$ ipython --no-banner

In [1]: import numpy as np

In [2]: import numpy.linalg as la

In [3]: np.set_printoptions(precision=4, suppress=True, linewidth=140)

In [4]: M = np.load("m.npy")

In [5]: print(M)
[[ -7.0256 -16.982   17.005    9.9918 -24.0272 -40.0108  24.9122   7.0056 -19.019  -17.9896  11.0478  14.0214 -38.0123 -11.0582 -17.0052
   -2.9986]
 [  9.9862   0.9917  12.0206  15.9855 -10.9767 -19.0171  26.0257  14.8975  -0.9907  -9.046   13.0099   6.9773 -24.0486 -16.9723  -6.053
    5.0186]
 [  8.9943 -15.9647   0.9677  24.0188 -17.0341 -15.0039  32.9167  11.9767 -12.0069   4.8987   2.0047  10.948  -27.9935 -31.9239 -21.0264
   -5.9307]
 [ -7.9193 -24.073   11.9993  12.0292 -23.9976 -35.9562  23.9675   4.0131 -24.0039 -12.039    4.0071  15.9755 -36.0235 -16.0456 -23.9324
   -8.0027]
 [  9.9253  11.0123  17.9578  10.0291  -4.9678 -19.0153  18.0179  14.9334   5.0264 -17.0697  17.0443   5.0093 -17.9933  -7.0786   1.989
   11.0305]
 [ 22.9998  -9.0588   0.9561  33.0336   0.9415   2.8785  25.0169  14.0672  -8.9922   8.9581 -10.1017  17.1199  -9.937  -44.9539 -30.971
   -3.9986]
 [ -4.0819  -9.0103  16.0176   8.012  -20.9751 -35.0078  23.9626   9.0249 -10.9562 -16.8947  14.9849   8.9721 -33.9805  -6.9118  -7.972
    1.0084]
 [ 12.0259  -3.9954  -0.037   15.0145   8.9603   9.0295   2.0144   3.0295  -6.0127   5.0373 -13.0128  10.9797   5.9835 -22.0767 -19.9888
   -3.0721]
 [ 20.9662   2.0416   6.0454  22.0158  15.9941  10.9826   2.9586   8.0843  -4.01     1.0452 -14.0129  16.0196   8.9212 -30.0379 -25.0447
    1.0593]
 [  8.0341  -1.0198  29.0161  14.9696   5.1562 -24.0895   3.962    8.0548 -15.0669 -28.0258  -1.9194  24.9893 -11.023  -17.0537 -27.9548
    4.9802]
 [ 11.0515   2.0498  10.9065  12.9975   6.0328  -3.9624   4.9238   7.0837  -3.9764  -7.9935  -2.9293  11.9819  -1.9902 -16.0875 -15.0005
    2.9218]
 [  3.0244  -8.9604  -3.0886  12.0523 -17.9683 -11.9179  26.9216   9.0112  -2.9575   5.9707   8.9321  -0.0595 -23.939  -15.0782  -2.9827
   -3.0013]
 [  6.9855  -4.9915  20.0568  15.9992  -2.9883 -21.9404  12.9266   8.9565 -13.0172 -18.0279   0.9928  18.9847 -17.0008 -18.9972 -22.9968
    2.0273]
 [ 13.9863  -2.9995  22.0102  20.9883  10.0441 -11.9981   4.0401   7.9581 -14.9998 -17.9851  -9.9571  26.0252  -4.0095 -27.0266 -33.9625
    1.9668]
 [  8.9584 -25.085   13.0233  26.9841   6.988   -9.0537   2.8855  -0.0398 -32.9384  -7.0003 -27.9581  35.0182  -4.0128 -40.9772 -56.9846
  -12.0277]]

In [6]: print(round(M[5] @ M[7], 4))
2919.1204

In [7]: print(round(float(la.norm(M, "nuc")), 4))
462.1152

In [8]: print(round(la.norm(M, 2), 4))
209.259

In [9]: C = np.array([[1, 2, 2]])

In [10]: rng = np.random.default_rng(780194)

In [11]: W0 = rng.normal(size=(23, 1)) @ C + np.array([4, -4, -5])

In [12]: print(W0)
[[ 5.1889 -1.6221 -2.6221]
 [ 3.6881 -4.6239 -5.6239]
 [ 4.6097 -2.7807 -3.7807]
 [ 7.1349  2.2697  1.2697]
 [ 5.6732 -0.6535 -1.6535]
 [ 3.112  -5.7759 -6.7759]
 [ 5.7986 -0.4029 -1.4029]
 [ 4.1557 -3.6887 -4.6887]
 [ 5.1897 -1.6207 -2.6207]
 [ 5.7819 -0.4361 -1.4361]
 [ 3.7107 -4.5787 -5.5787]
 [ 4.7214 -2.5572 -3.5572]
 [ 3.0797 -5.8407 -6.8407]
 [ 4.7257 -2.5487 -3.5487]
 [ 2.5392 -6.9216 -7.9216]
 [ 3.5099 -4.9802 -5.9802]
 [ 1.9312 -8.1376 -9.1376]
 [ 4.9913 -2.0174 -3.0174]
 [ 3.3476 -5.3047 -6.3047]
 [ 4.3594 -3.2812 -4.2812]
 [ 5.7538 -0.4924 -1.4924]
 [ 3.9818 -4.0363 -5.0363]
 [ 3.6383 -4.7234 -5.7234]]

In [13]: print(np.allclose(W0[:-1].T @ la.lstsq(W0[:-1].T, W0[-1])[0], W0[-1]))
True

In [14]: print(la.lstsq(W0[:-1].T, W0[-1])[2])
2

In [15]: la.inv(W0)
LinAlgError: Last 2 dimensions of the array must be square


In [16]: C = W0[[20, 18]].astype(float)

In [17]: for _ in range(7):
    ...:     labels = la.norm(W0[:, None] - C, axis=-1).argmin(axis=1)
    ...:     C = np.array([W0[labels == j].mean(axis=0) for j in range(2)])
    ...: 

In [18]: print(labels)
[0 1 0 0 0 1 0 1 0 0 1 0 1 0 1 1 1 0 1 1 0 1 1]

In [19]: print(C)
[[ 5.4154 -1.1693 -2.1693]
 [ 3.4211 -5.1577 -6.1577]]

In [20]: print(C[1] - C[0])
[-1.9942 -3.9885 -3.9885]

In [21]: X = np.load("data.npy")

In [22]: print(X)
[[ 0.63 -0.63 -0.87  0.67 -1.17  2.72]
 [ 0.63 -0.63 -0.84  0.68 -1.08  2.68]
 [ 0.28 -0.28 -0.41  0.29 -0.59  1.24]
 [-0.7   0.7   0.2  -1.   -1.   -2.  ]
 [ 0.91 -0.91 -1.64  0.84 -2.84  4.44]
 [-0.35  0.35 -0.14 -0.58 -1.22 -0.68]
 [ 0.14 -0.14 -0.46  0.06 -1.06  0.96]
 [ 0.21 -0.21  0.24  0.4   1.2   0.2 ]
 [-0.21  0.21  0.21 -0.25  0.15 -0.8 ]]

In [23]: w1 = np.array([[-3, -2, 1, 1],
    ...:     [0, 3, -1, 0],
    ...:     [3, 3, -2, 3],
    ...:     [3, 2, -3, -3],
    ...:     [-3, -3, 0, 2],
    ...:     [3, 3, 0, -2]])

In [24]: beta = np.array([-2, 2, 5, -1])

In [25]: act = np.maximum(X @ w1 + beta, 0)

In [26]: print((act > 0).mean(axis=0))
[0.5556 0.8889 1.     0.3333]

In [27]: C = np.array([[3, 0], [2, 2], [0, 2], [0, 3]])

In [28]: print(w1 @ C)
[[-13   1]
 [  6   4]
 [ 15  11]
 [ 13 -11]
 [-15   0]
 [ 15   0]]

In [29]: print(la.cond(X) > 100)
True

In [30]: print(np.argsort(-la.norm(X, axis=0).round(6), kind="stable")[:3])
[5 4 2]

In [31]: Y = X / la.norm(X, axis=1, keepdims=True)

In [32]: C2 = Y @ Y.T

In [33]: print((np.abs(C2) > 0.9).astype(int))
[[1 1 1 0 1 0 0 0 1]
 [1 1 1 0 1 0 0 0 1]
 [1 1 1 0 1 0 1 0 1]
 [0 0 0 1 0 0 0 0 0]
 [1 1 1 0 1 0 1 0 1]
 [0 0 0 0 0 1 0 1 0]
 [0 0 1 0 1 0 1 0 0]
 [0 0 0 0 0 1 0 1 0]
 [1 1 1 0 1 0 0 0 1]]

In [34]: print(round(np.degrees(np.arccos(np.clip(C2[4, 3], -1, 1))), 4))
123.967

In [35]: print(np.argwhere(np.triu(np.abs(C2) > 0.95, 1)))
[[0 1]
 [0 2]
 [0 4]
 [0 8]
 [1 2]
 [1 4]
 [1 8]
 [2 4]
 [2 8]
 [4 6]]

In [36]: print(np.allclose(X[:-1].T @ la.lstsq(X[:-1].T, X[-1])[0], X[-1]))
True

In [37]: print(la.lstsq(X[:-1].T, X[-1])[2])
2

In [38]: print(np.count_nonzero(X))
54

In [39]: print(X.shape)
(9, 6)

In [40]: print(X.sum(axis=0))
[ 1.54 -1.54 -3.71  1.11 -7.61  8.76]

In [41]: X[:, 6]
IndexError: index 6 is out of bounds for axis 1 with size 6


In [42]: print(np.abs(X).max())
4.44

In [43]: print(round(float(la.norm(X)), 4))
8.4094

In [44]: F = np.loadtxt("dump.csv", delimiter=",")

In [45]: print(F)
[[ 0.  0.  4.  3.  5.  5.  1.  2.  0.  3.  5.  1.  0.]
 [ 1.  1.  9.  7.  9.  7.  4.  2.  1.  3.  8.  5.  3.]
 [ 1.  6. 14. 10. 12. 11.  7.  5.  5.  5. 10.  9.  6.]
 [ 3.  7. 18. 12. 13. 12. 10.  9.  5. 10. 10. 13.  6.]
 [ 6. 12. 21. 14. 16. 15. 10. 12.  7. 14. 15. 17.  7.]
 [ 6. 14. 26. 14. 19. 19. 11. 12.  7. 14. 17. 17. 11.]
 [11. 17. 29. 16. 22. 23. 14. 17.  8. 19. 18. 21. 13.]
 [11. 17. 32. 16. 27. 26. 17. 21. 13. 24. 20. 22. 17.]
 [15. 22. 35. 16. 29. 27. 17. 26. 16. 28. 24. 24. 18.]
 [20. 26. 35. 17. 30. 32. 19. 30. 17. 28. 29. 24. 21.]
 [22. 26. 39. 19. 31. 34. 19. 32. 19. 28. 32. 27. 23.]
 [26. 31. 42. 20. 32. 36. 20. 36. 24. 28. 34. 29. 25.]
 [28. 35. 43. 22. 35. 40. 25. 38. 24. 32. 39. 31. 28.]
 [33. 40. 44. 23. 36. 42. 28. 38. 24. 37. 43. 36. 29.]
 [34. 40. 49. 28. 38. 45. 32. 40. 29. 37. 46. 40. 32.]
 [37. 45. 53. 28. 40. 50. 36. 42. 33. 37. 48. 42. 37.]
 [38. 48. 57. 33. 41. 50. 38. 42. 34. 38. 51. 47. 37.]]

In [46]: U, sig, VT = la.svd(F)

In [47]: print(np.argmax(sig[:-1] / (sig[1:] + 1e-6)) + 1)
1

In [48]: Y = U[:, :1] @ np.diag(sig[:1]) @ VT[:1]

In [49]: print(np.round(la.norm(F - Y, 2), 4), np.round(sig[1], 4))
28.9518 28.9518

In [50]: print(round(float(la.norm(F - Y) / la.norm(F)), 4))
0.0942

In [51]: print(la.matrix_rank(Y))
1

In [52]: Y = np.c_[F[:, :11] @ np.array([[0, 2, -2, 3, -3, 2, -2, -1, -1, -2, -2],
    ...:     [0, 3, -1, -3, 3, 3, 2, 0, -3, -1, -1],
    ...:     [2, -3, 2, 0, 0, 3, 0, -2, 1, 1, 2],
    ...:     [-1, -1, 0, -3, 3, 1, 1, -2, 0, 2, -3],
    ...:     [3, -1, 3, -3, -3, -2, 0, 1, 3, 2, 0],
    ...:     [2, 3, 0, 2, -2, 1, -2, -3, 0, 3, 2],
    ...:     [-3, 3, 1, 1, 1, -1, 2, 1, -1, -2, 2],
    ...:     [-1, -2, 2, 2, -3, 3, -2, 0, 0, 3, 1],
    ...:     [2, -1, -2, 3, 0, 3, 3, 0, -1, 1, -3],
    ...:     [-2, -3, 1, 2, 1, 3, 2, 0, -1, -2, -1],
    ...:     [-2, -2, 1, -1, -2, 1, 1, 2, -2, -2, -3]]), np.array([3, -2, 1, 4, 3, -5, 2, 5, 1, 0, -4, 0, -5, -5, 4, 3, -2])]

In [53]: print(Y)
[[   9.  -25.   36.   -8.  -28.   29.    2.  -13.    5.   23.   -5.    3.]
 [  18.  -35.   59.  -25.  -35.   50.   14.  -25.    8.   36.  -12.   -2.]
 [  30.  -40.   78.  -27.  -36.  107.   37.  -43.   -6.   59.  -19.    1.]
 [  18.  -59.  100.  -10.  -42.  151.   43.  -56.  -12.   63.  -15.    4.]
 [  20.  -73.  115.  -10.  -60.  212.   56.  -65.  -34.   67.  -42.    3.]
 [  40.  -74.  135.  -18.  -74.  232.   56.  -79.  -31.   82.  -30.   -5.]
 [  37.  -76.  154.    6. -100.  291.   56.  -98.  -44.   92.  -35.    2.]
 [  47. -104.  183.   31. -129.  334.   75. -101.  -43.  111.  -39.    5.]
 [  46. -122.  194.   47. -153.  403.   86. -104.  -68.  110.  -64.    1.]
 [  40. -100.  196.   62. -186.  447.   79. -113.  -95.  114.  -81.    0.]
 [  49. -117.  206.   70. -205.  480.   78. -126.  -98.  128.  -92.   -4.]
 [  60. -113.  203.   87. -221.  541.   88. -138. -121.  139. -113.    0.]
 [  42. -104.  224.   86. -233.  578.  105. -140. -144.  132. -124.   -5.]
 [  23.  -92.  226.   93. -237.  623.  122. -143. -176.  104. -147.   -5.]
 [  30. -106.  241.  101. -245.  664.  141. -161. -181.  127. -162.    4.]
 [  44.  -84.  246.  117. -261.  714.  153. -177. -201.  137. -163.    3.]
 [  38.  -95.  256.   97. -246.  747.  174. -187. -214.  137. -184.   -2.]]

In [54]: print(np.round(la.lstsq(F, Y[:, 0])[0], 4) + 0)
[ 0.  0.  2. -1.  3.  2. -3. -1.  2. -2. -2.  0.  0.]

In [55]: print(la.matrix_rank(Y))
12

In [56]: print(la.norm(la.qr(F)[0].T @ Y, axis=0) ** 2 / ((Y ** 2).sum(axis=0) + 1e-12))
[1.     1.     1.     1.     1.     1.     1.     1.     1.     1.     1.     0.9384]
